% ipython --no-banner

In [1]: import numpy as np

In [2]: import numpy.linalg as la

In [3]: np.set_printoptions(precision=2, suppress=True, linewidth=160)

In [4]: F = np.load("sample13.npy")

In [5]: print(F)
[[ 6  3 -3  2]
 [-3 -8  1 -3]
 [ 1  1 -7  0]
 [ 1 -1 -1 -8]]

In [6]: other = la.inv(F)

In [7]: other
Out[7]: 
array([[ 0.21,  0.06, -0.08,  0.03],
       [-0.09, -0.16,  0.01,  0.04],
       [ 0.02, -0.01, -0.15,  0.01],
       [ 0.04,  0.03,  0.01, -0.13]])

In [8]: la.det(F) * other
Out[8]: 
array([[-416., -128.,  168.,  -56.],
       [ 178.,  324.,  -19.,  -77.],
       [ -34.,   28.,  307.,  -19.],
       [ -70.,  -60.,  -15.,  255.]])

In [9]: other = F / la.norm(F, axis=1, keepdims=True)

In [10]: G = other @ other.T

In [11]: G
Out[11]: 
array([[ 1.  , -0.74,  0.55, -0.16],
       [-0.74,  1.  , -0.28,  0.38],
       [ 0.55, -0.28,  1.  ,  0.12],
       [-0.16,  0.38,  0.12,  1.  ]])

In [12]: ev, vecs = la.eigh(G)

In [13]: vecs @ np.diag(ev) @ vecs.T
Out[13]: 
array([[ 1.  , -0.74,  0.55, -0.16],
       [-0.74,  1.  , -0.28,  0.38],
       [ 0.55, -0.28,  1.  ,  0.12],
       [-0.16,  0.38,  0.12,  1.  ]])

In [14]: (ev > 1e-8).sum(), (ev < -1e-8).sum()
Out[14]: (np.int64(4), np.int64(0))

In [15]: ev
Out[15]: array([0.19, 0.5 , 1.17, 2.13])

In [16]: print(la.eigvalsh(G @ G))
[0.04 0.25 1.38 4.54]

In [17]: np.round(ev.sum(), 2), np.trace(G)
Out[17]: (np.float64(4.0), np.float64(4.0))

In [18]: feats = np.load("case16.npy")

In [19]: feats
Out[19]: 
array([[6., 1., 1.],
       [1., 6., 1.],
       [1., 1., 6.]])

In [20]: # symmetric

In [21]: proj = np.triu(np.array([[1, -2, 1], [-2, 0, 0], [1, -1, 1]]), 1) + np.eye(3)

In [22]: other = proj @ feats @ la.inv(proj)

In [23]: proj @ feats - feats @ proj
Out[23]: 
array([[-1.,  1., -2.],
       [ 0.,  2., -1.],
       [ 0.,  2., -1.]])

In [24]: la.matrix_rank(other)
Out[24]: np.int64(3)

In [25]: np.poly(other)
Out[25]: array([   1.,  -18.,  105., -200.])

In [26]: K = np.load("mat.npy")

In [27]: K
Out[27]: 
array([[ 0.76,  0.49,  0.08,  0.37, -0.21],
       [-0.32,  0.44, -0.58,  0.44,  0.43],
       [-0.19, -0.39,  0.4 ,  0.81, -0.03],
       [ 0.5 , -0.64, -0.51,  0.07,  0.27],
       [-0.19, -0.09, -0.49,  0.13, -0.84]])

In [28]: other = la.inv(K)

In [29]: print(round(float(la.cond(K)), 2))
1.0

In [30]: round(la.det(K) * la.det(other), 2)
Out[30]: np.float64(1.0)

In [31]: np.round(K @ other, 2) + 0
Out[31]: 
array([[1., 0., 0., 0., 0.],
       [0., 1., 0., 0., 0.],
       [0., 0., 1., 0., 0.],
       [0., 0., 0., 1., 0.],
       [0., 0., 0., 0., 1.]])

In [32]: ev, vecs = la.eigh(feats)

In [33]: x = np.array([-8, 0, 7])

In [34]: vecs * np.maximum(ev, 0) @ vecs.T
Out[34]: 
array([[6., 1., 1.],
       [1., 6., 1.],
       [1., 1., 6.]])

In [35]: la.eigvalsh(feats[1:, 1:])
Out[35]: array([5., 7.])

In [36]: print(vecs * np.sqrt(ev) @ vecs.T)
[[2.43 0.2  0.2 ]
 [0.2  2.43 0.2 ]
 [0.2  0.2  2.43]]

In [37]: (np.sign(vecs[:, -1].round(6)) == np.sign(vecs[0, -1].round(6))).astype(int)
Out[37]: array([1, 1, 1])

In [38]: np.abs(feats).sum(axis=1).max(), round(float(np.abs(ev).max()), 2)
Out[38]: (np.float64(8.0), 8.0)

In [39]: vecs * np.abs(ev) @ vecs.T
Out[39]: 
array([[6., 1., 1.],
       [1., 6., 1.],
       [1., 1., 6.]])

In [40]: print(round(x @ feats @ x / (x @ x), 2), np.round(ev[0], 2), np.round(ev[-1], 2))
5.01 5.0 8.0

In [41]: proj = np.triu(np.array([[6, 2, 7, 9, 8],
    ...:     [8, 9, 4, 4, 6],
    ...:     [2, 9, 9, 4, 2],
    ...:     [3, 0, 6, 0, 6],
    ...:     [9, 3, 6, 4, 6]]), 1) + np.eye(5)

In [42]: other = proj @ K @ la.inv(proj)

In [43]: np.poly(other)
Out[43]: array([ 1.  , -0.83, -0.07, -0.07, -0.83,  1.  ])

In [44]: la.matrix_rank(other)
Out[44]: np.int64(5)

In [45]: m1 = np.array([[0.4, 0.1, 0.3, -1.8, 0.3],
    ...:     [-0.5, 0.7, -0.4, 0.6, -0.4],
    ...:     [-0.5, -0.9, -0.4, 0.6, 0.3],
    ...:     [0.8, -0.1, 0.7, 2.1, 0.2]])

In [46]: rng = np.random.default_rng(5841)

In [47]: m1[3] = m1[2] + 0.05 * rng.normal(size=5)

In [48]: m1
Out[48]: 
array([[ 0.4 ,  0.1 ,  0.3 , -1.8 ,  0.3 ],
       [-0.5 ,  0.7 , -0.4 ,  0.6 , -0.4 ],
       [-0.5 , -0.9 , -0.4 ,  0.6 ,  0.3 ],
       [-0.57, -0.9 , -0.48,  0.51,  0.29]])

In [49]: Uu, s, Vt = la.svd(m1, full_matrices=False)

In [50]: np.round(Uu.T @ Uu, 2) + 0
Out[50]: 
array([[1., 0., 0., 0.],
       [0., 1., 0., 0.],
       [0., 0., 1., 0.],
       [0., 0., 0., 1.]])

In [51]: np.round(Uu.T @ m1 @ Vt.T, 2) + 0
Out[51]: 
array([[2.38, 0.  , 0.  , 0.  ],
       [0.  , 1.52, 0.  , 0.  ],
       [0.  , 0.  , 0.63, 0.  ],
       [0.  , 0.  , 0.  , 0.02]])

In [52]: np.cumsum(s ** 2) / np.sum(s ** 2)
Out[52]: array([0.68, 0.95, 1.  , 1.  ])

In [53]: print(np.abs(Vt[0]))
[0.37 0.28 0.3  0.83 0.03]

In [54]: other = np.array([[9, 1, 8], [5, 7, -8], [-3, 7, 3], [3, 6, 4], [2, 0, -8]])

In [55]: la.matrix_rank(m1 @ other)
Out[55]: np.int64(3)

In [56]: np.einsum("ij,ij->i", m1, m1)
Out[56]: array([3.59, 1.42, 1.67, 1.7 ])

In [57]: print(np.einsum("ik,kj->ji", m1, other))
[[-1.6   1.2  -5.4  -6.04]
 [-7.6   5.2  -6.   -7.14]
 [-6.3  -5.2   2.    0.91]]

In [58]: np.vstack([m1, other.T]).shape
Out[58]: (7, 5)

In [59]: np.einsum("ik,kj->ij", m1, other)
Out[59]: 
array([[-1.6 , -7.6 , -6.3 ],
       [ 1.2 ,  5.2 , -5.2 ],
       [-5.4 , -6.  ,  2.  ],
       [-6.04, -7.14,  0.91]])

In [60]: print(other.T @ m1.T)
[[-1.6   1.2  -5.4  -6.04]
 [-7.6   5.2  -6.   -7.14]
 [-6.3  -5.2   2.    0.91]]

In [61]: print(np.einsum("ij->j", m1))
[-1.17 -1.   -0.98 -0.09  0.49]

In [62]: A = np.loadtxt("dump.csv", delimiter=",")

In [63]: A
Out[63]: 
array([[ 1.13,  0.89,  0.98],
       [ 0.43,  1.04,  1.08],
       [ 1.21,  0.89,  0.67],
       [ 1.14,  0.53,  0.46],
       [ 0.17,  0.47,  0.86],
       [ 1.01,  0.43,  0.54],
       [ 1.2 ,  1.17,  1.14],
       [ 0.94, -0.38, -1.94],
       [ 0.3 ,  0.17, -2.2 ],
       [ 1.34, -0.12, -2.01],
       [ 0.23,  0.53, -2.46],
       [ 1.47,  0.16, -2.15],
       [ 0.86,  0.15, -1.85],
       [ 1.31,  0.26, -2.18]])

In [64]: cen = (A - A.mean(axis=0)) / A.std(axis=0)

In [65]: print(np.argwhere(np.abs(cen) > 2))
[]

In [66]: coef = la.lstsq(np.delete(cen, 0, axis=1), cen[:, 0])[0]

In [67]: np.round(1 - np.var(cen[:, 0] - np.delete(cen, 0, axis=1) @ coef), 2)
Out[67]: np.float64(0.01)

In [68]: Q, vecs = la.qr(A[:, :2])[0], la.qr(A[:, 2:])[0]

In [69]: s = la.svd(Q.T @ vecs, compute_uv=False)

In [70]: round(la.norm(Q @ Q.T - vecs @ vecs.T, 2), 2)
Out[70]: np.float64(1.0)

In [71]: f = np.array([-5, 1])

In [72]: np.cross(K[1, :3], K[2, :3])
Out[72]: array([-0.05,  0.24,  0.21])

In [73]: other = A / np.sqrt((A ** 2).mean(axis=1, keepdims=True))

In [74]: print(la.norm(other, axis=1))
[1.73 1.73 1.73 1.73 1.73 1.73 1.73 1.73 1.73 1.73 1.73 1.73 1.73 1.73]

In [75]: print(la.matrix_rank(A - A.mean(axis=1, keepdims=True)))
2
